$ python -q
>>> import numpy as np
>>> from numpy import linalg as LA
>>> np.set_printoptions(suppress=True, linewidth=100)
>>> rnd = lambda a: np.round(a, 1) + 0
>>> K = 3 * np.eye(4) + np.ones((4, 4))
>>> K
array([[4., 1., 1., 1.],
       [1., 4., 1., 1.],
       [1., 1., 4., 1.],
       [1., 1., 1., 4.]])
>>> K.reshape(-1, 2)
array([[4., 1.],
       [1., 1.],
       [1., 4.],
       [1., 1.],
       [1., 1.],
       [4., 1.],
       [1., 1.],
       [1., 4.]])
>>> K.ravel(order="F")
array([4., 1., 1., 1., 1., 4., 1., 1., 1., 1., 4., 1., 1., 1., 1., 4.])
>>> T = K.reshape(4, 2, -1)
>>> np.einsum("ihd,jhd->hij", T, T).shape
(2, 4, 4)
>>> T[:, 0]
array([[4., 1.],
       [1., 4.],
       [1., 1.],
       [1., 1.]])
>>> np.swapaxes(T, 1, 2)[0]
array([[4., 1.],
       [1., 1.]])
>>> T.shape
(4, 2, 2)
>>> T.sum(axis=1)
array([[5., 2.],
       [2., 5.],
       [5., 2.],
       [2., 5.]])
>>> T.transpose(1, 0, 2)
array([[[4., 1.],
        [1., 4.],
        [1., 1.],
        [1., 1.]],

       [[1., 1.],
        [1., 1.],
        [4., 1.],
        [1., 4.]]])
>>> np.fft.fft(K[0])
array([7.+0.j, 3.+0.j, 3.+0.j, 3.+0.j])
>>> K @ (-1.0) ** np.arange(4)
array([ 3., -3.,  3., -3.])
>>> L = LA.cholesky(K)
>>> rnd(np.diag(L) ** 2)
array([4. , 3.8, 3.6, 3.5])
>>> q, Rm = LA.qr(K)
>>> rnd(abs(Rm[0, 0])), rnd(LA.norm(K[:, 0]))
(np.float64(4.4), np.float64(4.4))
>>> rnd(q)
array([[-0.9,  0.3,  0.2, -0.2],
       [-0.2, -0.9,  0.2, -0.2],
       [-0.2, -0.1, -1. , -0.2],
       [-0.2, -0.1, -0.1,  1. ]])
>>> rnd(LA.eigvals(K))
array([3., 7., 3., 3.])
>>> rnd(LA.det(K[::-1]))
np.float64(189.0)
>>> rnd(LA.eigvals(K).sum().real)
np.float64(16.0)
>>> rnd(np.poly(K))
array([   1.,  -16.,   90., -216.,  189.])
>>> np.kron(np.eye(2, dtype=int), K)
array([[4., 1., 1., 1., 0., 0., 0., 0.],
       [1., 4., 1., 1., 0., 0., 0., 0.],
       [1., 1., 4., 1., 0., 0., 0., 0.],
       [1., 1., 1., 4., 0., 0., 0., 0.],
       [0., 0., 0., 0., 4., 1., 1., 1.],
       [0., 0., 0., 0., 1., 4., 1., 1.],
       [0., 0., 0., 0., 1., 1., 4., 1.],
       [0., 0., 0., 0., 1., 1., 1., 4.]])
>>> J = np.load("m.npy")
>>> rnd(J)
array([[ 12.9,  -1.9, -12.1,   9.1],
       [ -5.3,   5.5,   0.8,  18.5],
       [  2.8,   3.2,  -5.8,  18.7],
       [ 12.6,  -1.7, -12. ,   9.7],
       [ 15. ,  -5.4, -11.2,  -4.6],
       [  1.4,   3.7,  -4.7,  19. ],
       [  9.3,   0.3, -10.2,  14.4],
       [ -2.1,   4.7,  -1.9,  19.2],
       [  9.6,   0.2, -10.4,  14.2],
       [ -3.9,  -2.7,   6.6, -18.3],
       [ -2.2,   4.8,  -1.9,  19.2],
       [-14.9,   3.9,  12.5,  -2.5]])
>>> lab = J[:, 3] > np.median(J[:, 3])
>>> f = J[lab].mean(axis=0) - J[~lab].mean(axis=0)
>>> lab.astype(int)
array([0, 1, 1, 0, 0, 1, 1, 1, 0, 0, 1, 0])
>>> rnd(f)
array([-4.6,  5. ,  0.5, 16.9])
>>> ((J - J.mean(axis=0)) @ f > 0).astype(int)
array([0, 1, 1, 0, 0, 1, 1, 1, 1, 0, 1, 0])
>>> J @ J
Traceback (most recent call last):
  File "<python-input-34>", line 1, in <module>
    J @ J
    ~~^~~
ValueError: matmul: Input operand 1 has a mismatch in its core dimension 0, with gufunc signature (n?,k),(k,m?)->(n?,m?) (size 12 is different from 4)
>>> G = J.T @ J
>>> rnd(np.diag(G))
array([1012.2,  158.2,  892. , 2737.6])
>>> LA.matrix_rank(G)
np.int64(2)
>>> (J @ J.T).shape
(12, 12)
>>> np.allclose(G, G.T)
True
>>> np.trace(G), rnd((J ** 2).sum())
(np.float64(4800.0), np.float64(4800.0))
>>> rnd(G)
array([[1012.2, -206.2, -900.6,  448.5],
       [-206.2,  158.2,   80.8,  451.8],
       [-900.6,   80.8,  892. , -879. ],
       [ 448.5,  451.8, -879. , 2737.6]])
>>> data = np.load("sample19.npy")
>>> data
array([[ 0.1,  0. , -0.3],
       [-0.3,  0.2,  0.3],
       [-6. , -9.2,  8.8]])
>>> rnd(np.abs(LA.svd(data)[2][-1]))
array([0.8, 0.1, 0.6])
>>> LA.matrix_rank(data, rtol=0.1)
np.int64(1)
>>> np.argsort(-LA.norm(data, axis=0).round(6), kind="stable")[:3]
array([1, 2, 0])
>>> M = np.load("test1.npy")
>>> M
array([[ 6. ,  0.9,  0.4,  1.4],
       [ 2.9, -1.3,  0.7,  5.1],
       [-3.9, -0.2, -1.1,  4.6],
       [-1.2,  1.3, -1.4,  1.3],
       [ 6.4, -0.6,  0.6,  3.7],
       [-1.5,  0.8, -0.6,  0.7],
       [ 3.4,  0. ,  0.7,  1.7],
       [ 3.4,  0.6,  0.5,  3.6],
       [ 1. , -0.2,  0.1,  0.8],
       [ 3. , -0.3,  0.6, -3. ],
       [ 0.6, -1. ,  0.1,  4.1],
       [ 0.7,  0.8, -0.3, -5.1],
       [ 7.4,  0.7,  1. , -2.5],
       [ 2.2,  2.8, -0.5, -2.3],
       [ 1.2,  1. , -0.5, -3.3],
       [ 1.4, -1.7,  0.9,  6.7],
       [-3.4, -2.7,  1.4,  1.4],
       [-6.7, -1.7, -0.1, -0.1],
       [ 1.2, -0.6,  1. , -4.1],
       [-0.4,  1.3, -0.9,  4.4],
       [ 1. , -2.2,  1.4, -3.9],
       [ 7.2,  0.1,  0.6, -2.6],
       [ 5.3,  0.1,  0.8, -3.2],
       [ 3.7, -1.4,  0.9,  5.1],
       [ 7.1,  1.9, -0.5, -1.9],
       [-2. ,  0.6, -0.8,  0.9],
       [ 7.5, -1.1,  1.4,  4.1],
       [-1. ,  2.6, -1.1, -6.7]])
>>> G = np.cov(M, rowvar=False)
>>> G.shape
(4, 4)
>>> np.argsort(-M.std(axis=0).round(6), kind="stable")
array([0, 3, 1, 2])
>>> rnd(np.median(M, axis=0))
array([1.3, 0. , 0.4, 0.8])
>>> cen = (M - M.mean(axis=0)) / M.std(axis=0)
>>> rnd(cen.std(axis=0))
array([1., 1., 1., 1.])
>>> beta = LA.lstsq(np.delete(cen, 0, axis=1), cen[:, 0])[0]
>>> rnd(1 - np.var(cen[:, 0] - np.delete(cen, 0, axis=1) @ beta))
np.float64(0.7)
>>> feats = np.array([[1.2, -1.7, 1.2, -0.4],
...     [0.6, 0.2, -1.4, -1.0],
...     [0.1, -0.9, 0.0, -0.6],
...     [-0.7, 0.0, -0.4, 0.7],
...     [0.8, -0.7, -1.6, -0.2]])
>>> rng = np.random.default_rng(368)
>>> feats[1] = feats[3] + 0.3 * rng.normal(size=4)
>>> rnd(feats)
array([[ 1.2, -1.7,  1.2, -0.4],
       [-0.9, -0.5,  0. ,  0.5],
       [ 0.1, -0.9,  0. , -0.6],
       [-0.7,  0. , -0.4,  0.7],
       [ 0.8, -0.7, -1.6, -0.2]])
>>> W = np.array([[-8, 4, -8, 4], [1, -9, 9, 7], [-2, -9, -3, -8], [-6, -7, -3, -8]])
>>> beta = np.array([3, 3, 2, 2])
>>> act = np.maximum(feats @ W + beta, 0)
>>> (act > 0).astype(int)
array([[0, 1, 0, 0],
       [1, 1, 1, 0],
       [1, 1, 0, 1],
       [1, 0, 1, 0],
       [1, 1, 0, 1]])
>>> (act > 0).mean(axis=0)
array([0.8, 0.8, 0.4, 0.4])
>>> Z = np.array([[3, -2], [-2, 0], [0, -2], [0, 1]])
>>> (act @ Z).round(6).argmax(axis=1)
array([1, 0, 1, 0, 1])
>>> W @ Z
array([[-32,  36],
       [ 21, -13],
       [ 12,   2],
       [ -4,  10]])
>>> rnd(LA.norm(feats) ** 2 / LA.norm(feats, 2) ** 2)
np.float64(1.8)
>>> W0 = np.loadtxt("block0.csv", delimiter=",")
>>> W0
array([[ 0., -3., -2.,  3.],
       [-3.,  0., -3., -2.],
       [-2., -3.,  0., -3.],
       [ 3., -2., -3.,  0.]])
>>> B = np.array([[1, 3, 1], [1, 2, 3], [3, 3, 3], [3, 0, 1]])
>>> LA.matrix_rank(np.vstack([W0, B.T]))
np.int64(4)
>>> np.vstack([W0, B.T]).shape
(7, 4)
>>> q = W0.astype(float).copy()
>>> for j in range(4):
...     q[:, j] -= q[:, :j] @ (q[:, :j].T @ q[:, j])
...     q[:, j] /= LA.norm(q[:, j])
... 
>>> rnd(q.T @ q)
array([[1., 0., 0., 0.],
       [0., 1., 0., 0.],
       [0., 0., 1., 0.],
       [0., 0., 0., 1.]])
>>> rnd(q)
array([[ 0. , -0.6, -0.1,  0.8],
       [-0.6,  0. , -0.8, -0.1],
       [-0.4, -0.6,  0.4, -0.5],
       [ 0.6, -0.4, -0.5, -0.4]])
>>> ang = np.deg2rad(36)
>>> A = np.eye(3)
>>> A[np.ix_([0, 1], [0, 1])] = [[np.cos(ang), -np.sin(ang)], [np.sin(ang), np.cos(ang)]]
>>> rnd(A)
array([[ 0.8, -0.6,  0. ],
       [ 0.6,  0.8,  0. ],
       [ 0. ,  0. ,  1. ]])
>>> rnd(LA.norm(A[2] - A[0]))
np.float64(1.4)
>>> rnd(LA.norm(A) ** 2 / LA.norm(A, 2) ** 2)
np.float64(3.0)
>>> rnd(LA.norm(A, 2))
np.float64(1.0)
>>> rnd(LA.norm(A, axis=0))
array([1., 1., 1.])
>>> rnd(LA.norm(A, "nuc"))
np.float64(3.0)
>>> X = np.array([[14, 0, 6, 7, 6],
...     [0, 27, -12, -12, 9],
...     [6, -12, 8, 8, 0],
...     [7, -12, 8, 10, -6],
...     [6, 9, 0, -6, 27]])
>>> B = feats / LA.norm(feats, axis=1)
Traceback (most recent call last):
  File "<python-input-89>", line 1, in <module>
    B = feats / LA.norm(feats, axis=1)
        ~~~~~~^~~~~~~~~~~~~~~~~~~~~~~~
ValueError: operands could not be broadcast together with shapes (5,4) (5,) 
>>> B = feats / LA.norm(feats, axis=1, keepdims=True)
>>> G = B @ B.T
>>> (np.abs(G) > 0.9).astype(int)
array([[1, 0, 0, 0, 0],
       [0, 1, 0, 0, 0],
       [0, 0, 1, 0, 0],
       [0, 0, 0, 1, 0],
       [0, 0, 0, 0, 1]])
>>> rnd(LA.norm(B, axis=1))
array([1., 1., 1., 1., 1.])
>>> rnd(G[2])
array([ 0.7,  0. ,  1. , -0.4,  0.4])
>>> left, sig, Vt = LA.svd(X)
>>> np.argmax(sig[:-1] / (sig[1:] + 1e-6)) + 1
np.int64(3)
>>> rnd(sig)
array([45.3, 28.1, 12.6,  0. ,  0. ])
>>> B = left[:, :3] @ np.diag(sig[:3]) @ Vt[:3]
>>> rnd(B)
array([[ 14.,   0.,   6.,   7.,   6.],
       [  0.,  27., -12., -12.,   9.],
       [  6., -12.,   8.,   8.,   0.],
       [  7., -12.,   8.,  10.,  -6.],
       [  6.,   9.,   0.,  -6.,  27.]])
>>> rnd(LA.norm(X - B) / LA.norm(X))
np.float64(0.0)
>>> B = np.array([[-9, 0], [9, 6], [1, -6], [-6, -4], [-5, 5]])
>>> np.vstack([X, B.T]).shape
(7, 5)
>>> B.T @ X.T
array([[-192,  258, -202, -193,  -72],
       [ -34,  327, -152, -190,  213]])
>>> np.einsum("ij->j", X)
array([33, 12, 10,  7, 36])
>>> LA.matrix_rank(X @ B)
np.int64(2)
>>> np.einsum("ik,kj->ij", X, B)
array([[-192,  -34],
       [ 258,  327],
       [-202, -152],
       [-193, -190],
       [ -72,  213]])
>>> np.einsum("ik,kj->ji", X, B)
array([[-192,  258, -202, -193,  -72],
       [ -34,  327, -152, -190,  213]])
>>> np.einsum("ij,ij->i", X, X)
array([ 317, 1098,  308,  393,  882])
